$ ipython --no-banner

In [1]: import numpy as np

In [2]: from numpy import linalg as LA

In [3]: np.set_printoptions(precision=3, suppress=True, linewidth=120)

In [4]: tidy = lambda a: np.round(a, 3) + 0

In [5]: K = np.load("run13.npy")

In [6]: K
Out[6]: 
array([[-0.017,  0.525,  0.095, -0.104],
       [-2.751,  2.674, -1.12 ,  1.09 ],
       [-0.418,  0.298, -0.671,  0.435],
       [ 0.173, -0.056,  0.234,  0.237],
       [ 4.388, -4.861,  2.007, -2.426],
       [-0.17 ,  0.734, -0.88 ,  0.074],
       [ 1.806, -1.362,  0.974, -1.126],
       [ 0.873, -0.462,  0.364, -0.088],
       [ 0.277,  0.047,  0.172,  0.018],
       [-2.094,  2.423, -0.939,  1.46 ],
       [-0.011,  0.424, -0.513,  0.39 ],
       [ 0.401, -0.615,  0.105, -0.248],
       [-0.882,  0.845, -0.234,  0.608],
       [-0.931,  0.952, -0.414,  0.798],
       [-1.318,  1.25 , -0.95 ,  0.992],
       [ 3.668, -3.08 ,  1.674, -1.19 ],
       [ 0.723, -1.157,  0.336, -0.537],
       [-2.002,  1.864, -1.215,  1.368],
       [-0.434,  0.298,  0.179, -0.233]])

In [7]: Xs = (K - K.mean(axis=0)) / K.std(axis=0)

In [8]: np.argwhere(np.abs(Xs) > 2)
Out[8]: 
array([[ 4,  0],
       [ 4,  1],
       [ 4,  2],
       [ 4,  3],
       [15,  0]])

In [9]: tidy(Xs.std(axis=0))
Out[9]: array([1., 1., 1., 1.])

In [10]: c = LA.lstsq(np.delete(Xs, 0, axis=1), Xs[:, 0])[0]

In [11]: tidy(c)
Out[11]: array([-0.767,  0.176, -0.053])

In [12]: O, evecs = LA.qr(K[:, :1])[0], LA.qr(K[:, 1:])[0]

In [13]: sig = LA.svd(O.T @ evecs, compute_uv=False)

In [14]: tidy(np.degrees(np.arccos(sig.clip(0, 1))))
Out[14]: array([10.703])

In [15]: print((sig > 0.9).sum())
1

In [16]: mat = np.diag(np.array([-1, 2, -1, 1, -2])) + -1 * np.eye(5, k=1) + -1 * np.eye(5, k=-1)

In [17]: mat
Out[17]: 
array([[-1., -1.,  0.,  0.,  0.],
       [-1.,  2., -1.,  0.,  0.],
       [ 0., -1., -1., -1.,  0.],
       [ 0.,  0., -1.,  1., -1.],
       [ 0.,  0.,  0., -1., -2.]])

In [18]: rng = np.random.default_rng(22226)

In [19]: idx = rng.permutation(5)

In [20]: idx
Out[20]: array([0, 3, 1, 2, 4])

In [21]: out = mat[idx][:, idx]

In [22]: out
Out[22]: 
array([[-1.,  0., -1.,  0.,  0.],
       [ 0.,  1.,  0., -1., -1.],
       [-1.,  0.,  2., -1.,  0.],
       [ 0., -1., -1., -1.,  0.],
       [ 0., -1.,  0.,  0., -2.]])

In [23]: np.diag(out)
Out[23]: array([-1.,  1.,  2., -1., -2.])
